$ ipython --no-banner

In [1]: import numpy as np

In [2]: from numpy import linalg as LA

In [3]: np.set_printoptions(precision=2, suppress=True, linewidth=120, floatmode="fixed")

In [4]: def rnd(a):
   ...:     return np.round(a, 2) + 0
   ...: 

In [5]: arr = np.load("dump.npy")

In [6]: print(arr)
[[ 0.00  0.00  0.00  0.00]
 [ 0.00  0.00  3.00 -5.00]
 [ 0.00  1.00 -4.00  5.00]
 [ 0.00 -4.00  5.00 -2.00]]

In [7]: # rows and columns are dependent

In [8]: rank = LA.matrix_rank(arr)

In [9]: print(rank)
3

In [10]: null = LA.svd(arr)[2][rank:].T

In [11]: print(null @ null.T)
[[1.00 0.00 0.00 0.00]
 [0.00 0.00 0.00 0.00]
 [0.00 0.00 0.00 0.00]
 [0.00 0.00 0.00 0.00]]

In [12]: print(arr @ null)
[[0.00]
 [0.00]
 [0.00]
 [0.00]]

In [13]: print(np.allclose(arr @ null, 0))
True

In [14]: hat = np.triu(np.array([[2, 1, 3, 0], [0, 2, 3, 1], [1, 1, 3, 2], [1, 3, 1, 2]]), 1) + np.eye(4)

In [15]: M2 = hat @ arr @ LA.inv(hat)

In [16]: print(M2)
[[  0.00   3.00 -18.00  43.00]
 [  0.00  -1.00  -1.00  11.00]
 [  0.00  -7.00  27.00 -46.00]
 [  0.00  -4.00  17.00 -32.00]]

In [17]: print(rnd(LA.det(M2)))
0.0

In [18]: print(rnd(np.poly(M2)))
[  1.00   6.00 -40.00  -1.00   0.00]

In [19]: M2 = np.array([[-2, -2, -2], [2, 2, 0]])

In [20]: basis = np.kron(M2, arr)

In [21]: print(rnd(LA.norm(basis, 2)), rnd(LA.norm(M2, 2) * LA.norm(arr, 2)))
43.73 43.73

In [22]: print(basis.shape)
(8, 12)

In [23]: print(np.argsort(-LA.norm(arr, axis=0).round(6), kind="stable")[:3])
[3 2 1]

In [24]: print([round(float(x), 2) for x in LA.svd(arr, compute_uv=False)[:3]])
[10.24, 4.03, 0.02]

In [25]: print(LA.cond(arr) > 100)
True

In [26]: W = np.array([[1, 6, -9, 7], [3, -1, 6, 0], [9, -6, 2, -6], [6, -3, -3, 3]])

In [27]: coef = np.array([5, 5, 2, 1])

In [28]: act = np.maximum(arr @ W + coef, 0)

In [29]: print((act > 0).mean(axis=0))
[1.00 0.75 0.50 0.50]

In [30]: print((act > 0).astype(int))
[[1 1 1 1]
 [1 1 1 0]
 [1 1 0 1]
 [1 0 0 0]]

In [31]: print(LA.matrix_rank(act))
4

In [32]: basis = np.array([[4, 5, 0], [5, 4, 1], [1, 0, 6], [1, 2, 5]])

In [33]: print(W @ basis)
[[ 32  43 -13]
 [ 13  11  35]
 [  2   9 -24]
 [  9  24  -6]]

In [34]: basis = 10 * np.array([[-0.9, 2.4, 0.6], [-0.6, 0.1, -0.6], [0.8, -0.1, -2.1]])

In [35]: rng = np.random.default_rng(10245)

In [36]: labels = rng.integers(0, 3, 20)

In [37]: J = basis[labels] + rng.normal(size=(20, 3))

In [38]: print(rnd(J))
[[ -2.65  -0.95  -6.09]
 [ -8.45  23.98   5.74]
 [  8.47  -1.80 -18.92]
 [ -6.48   1.00  -5.65]
 [ -4.78   2.79  -6.62]
 [  7.68  -2.15 -21.19]
 [  9.79  -1.63 -21.50]
 [ 10.05  -1.62 -20.48]
 [ -8.29  22.68   6.14]
 [ -6.30   2.61  -6.13]
 [ -7.72  22.43   6.18]
 [ -9.41  23.78   6.11]
 [ -5.87   0.42  -7.18]
 [ -6.71  -0.26  -6.54]
 [ -5.73   0.56  -7.80]
 [  7.86   0.21 -21.88]
 [ -6.58   1.28  -5.78]
 [ -8.71  22.80   6.32]
 [ -8.26  24.04   6.55]
 [ -9.90  23.57   4.98]]

In [39]: Ac = J - J.mean(axis=0)

In [40]: evecs = LA.svd(Ac)[2][:2]

In [41]: M2 = Ac - Ac @ evecs.T @ evecs

In [42]: print(rnd(np.diag(evecs.T @ evecs)))
[0.58 0.91 0.51]

In [43]: print(rnd(LA.norm(M2) / LA.norm(Ac)))
0.06

In [44]: print(rnd(M2.std(axis=0)))
[0.66 0.31 0.71]

In [45]: Ac = J - J.mean(axis=0)

In [46]: left, s, VT = LA.svd(Ac, full_matrices=False)

In [47]: print(rnd(s ** 2 / (s ** 2).sum()))
[0.89 0.10 0.00]

In [48]: print(rnd(np.abs(VT[-1])))
[0.65 0.30 0.70]

In [49]: print((np.sign(left[:, 0]) == np.sign(left[0, 0])).astype(int))
[1 0 1 1 1 1 1 1 0 1 0 0 1 1 1 1 1 0 0 0]

In [50]: print(rnd((s ** 2).sum() ** 2 / (s ** 4).sum()))
1.24

In [51]: print(np.searchsorted(np.cumsum(s ** 2) / (s ** 2).sum(), 0.9) + 1)
2

In [52]: print(LA.matrix_rank(Ac))
3

In [53]: print(np.abs(VT[0]).argmax())
1

In [54]: labels = J[:, 1] > np.median(J[:, 1])

In [55]: u = J[labels].mean(axis=0) - J[~labels].mean(axis=0)

In [56]: print(rnd(u))
[-9.48 17.62 16.07]

In [57]: print(labels.astype(int))
[0 1 0 0 1 0 0 0 1 1 1 1 0 0 0 0 1 1 1 1]

In [58]: basis = J[[12, 13]].astype(float)

In [59]: for _ in range(5):
    ...:     labels = LA.norm(J[:, None] - basis, axis=-1).argmin(axis=1)
    ...:     basis = np.array([J[labels == j].mean(axis=0) for j in range(2)])
    ...: 

In [60]: print(labels)
[1 0 1 1 1 1 1 1 0 1 0 0 1 1 1 1 1 0 0 0]

In [61]: print(rnd(basis[1] - basis[0]))
[  8.58 -23.29 -17.98]

In [62]: M = np.load("test0.npy")

In [63]: print(M)
[[0 0 1]
 [0 1 0]
 [1 0 0]]

In [64]: ev, evecs = LA.eigh(M)

In [65]: print(rnd(LA.eigvalsh(M + 4 * np.eye(3))))
[3.00 5.00 5.00]

In [66]: print(ev)
[-1.00  1.00  1.00]

In [67]: print(rnd(evecs.T @ M @ evecs))
[[-1.00  0.00  0.00]
 [ 0.00  1.00  0.00]
 [ 0.00  0.00  1.00]]

In [68]: print(rnd(evecs @ np.diag(ev) @ evecs.T))
[[0.00 0.00 1.00]
 [0.00 1.00 0.00]
 [1.00 0.00 0.00]]

In [69]: print(rnd(LA.svd(M, compute_uv=False)))
[1.00 1.00 1.00]

In [70]: print(np.all(LA.eigvalsh(M) > 0))
False

In [71]: print([round(float(LA.det(M[:i, :i])), 2) + 0 for i in range(1, 4)])
[0.0, 0.0, -1.0]

In [72]: print(rnd(LA.eigvalsh(M).min()))
-1.0

In [73]: A = np.loadtxt("data.csv", delimiter=",")

In [74]: print(A)
[[3.00 2.00 2.00 0.00]
 [2.00 3.00 2.00 0.00]
 [2.00 2.00 3.00 0.00]
 [0.00 0.00 0.00 3.00]]

In [75]: # equal to its transpose

In [76]: q, evecs = LA.qr(A[:, :3])[0], LA.qr(A[:, 3:])[0]

In [77]: s = LA.svd(q.T @ evecs, compute_uv=False)

In [78]: print(np.degrees(np.arccos(s.clip(0, 1))))
[90.00]

In [79]: print((s > 0.9).sum())
0

In [80]: print(rnd(LA.norm(q @ q.T - evecs @ evecs.T, 2)))
1.0

In [81]: print(np.allclose(A, A.T))
True

In [82]: print(np.trace(A))
12.0

In [83]: print((A + A.T) / 2)
[[3.00 2.00 2.00 0.00]
 [2.00 3.00 2.00 0.00]
 [2.00 2.00 3.00 0.00]
 [0.00 0.00 0.00 3.00]]

In [84]: print(rnd(np.abs(LA.eigvals(A)).max()))
7.0

In [85]: print((A - A.T) / 2)
[[0.00 0.00 0.00 0.00]
 [0.00 0.00 0.00 0.00]
 [0.00 0.00 0.00 0.00]
 [0.00 0.00 0.00 0.00]]

In [86]: u = np.array([5, -4, 4])

In [87]: F = -1 * np.eye(3) + np.outer(u, u)

In [88]: print(F)
[[ 24.00 -20.00  20.00]
 [-20.00  15.00 -16.00]
 [ 20.00 -16.00  15.00]]

In [89]: hat = np.triu(np.array([[-1, 3, -3], [-1, 0, -1], [1, 0, -2]]), 1) + np.eye(3)

In [90]: M2 = hat @ F @ LA.inv(hat)

In [91]: print(hat @ F - F @ hat)
[[-120.00   21.00  -41.00]
 [ -20.00   76.00  -60.00]
 [   0.00  -60.00   44.00]]

In [92]: print(rnd(LA.det(M2)))
56.0

In [93]: print(np.trace(M2), np.trace(F))
54.0 54.0

In [94]: labels = rng.permutation(3)

In [95]: print(labels)
[0 2 1]

In [96]: M2 = F[labels][:, labels]

In [97]: print(rnd(LA.det(M2)), rnd(LA.det(F[labels])))
56.0 -56.0

In [98]: print(rnd(np.sort(np.abs(LA.eigvals(M2)))))
[ 1.00  1.00 56.00]

In [99]: M2 = np.array([[0, 0, 5, 0], [3, 5, 3, 1], [1, 3, 0, 3], [5, 3, 5, 2]])

In [100]: mat = M2 - M2.T

In [101]: print(mat)
[[ 0 -3  4 -5]
 [ 3  0  0 -2]
 [-4  0  0 -2]
 [ 5  2  2  0]]

In [102]: vec = np.array([2, -6, -1])

In [103]: rhs = J @ vec

In [104]: coef, lr = np.zeros(3), 1 / LA.norm(J, 2) ** 2

In [105]: for i in range(8):
     ...:     coef -= lr * J.T @ (J @ coef - rhs)
     ...:     if i % 2 == 0: print(i, round(LA.norm(J @ coef - rhs), 2))
     ...: 
0 64.93
2 24.39
4 10.15
6 5.57

In [106]: print(rnd(LA.cond(J)))
3.71
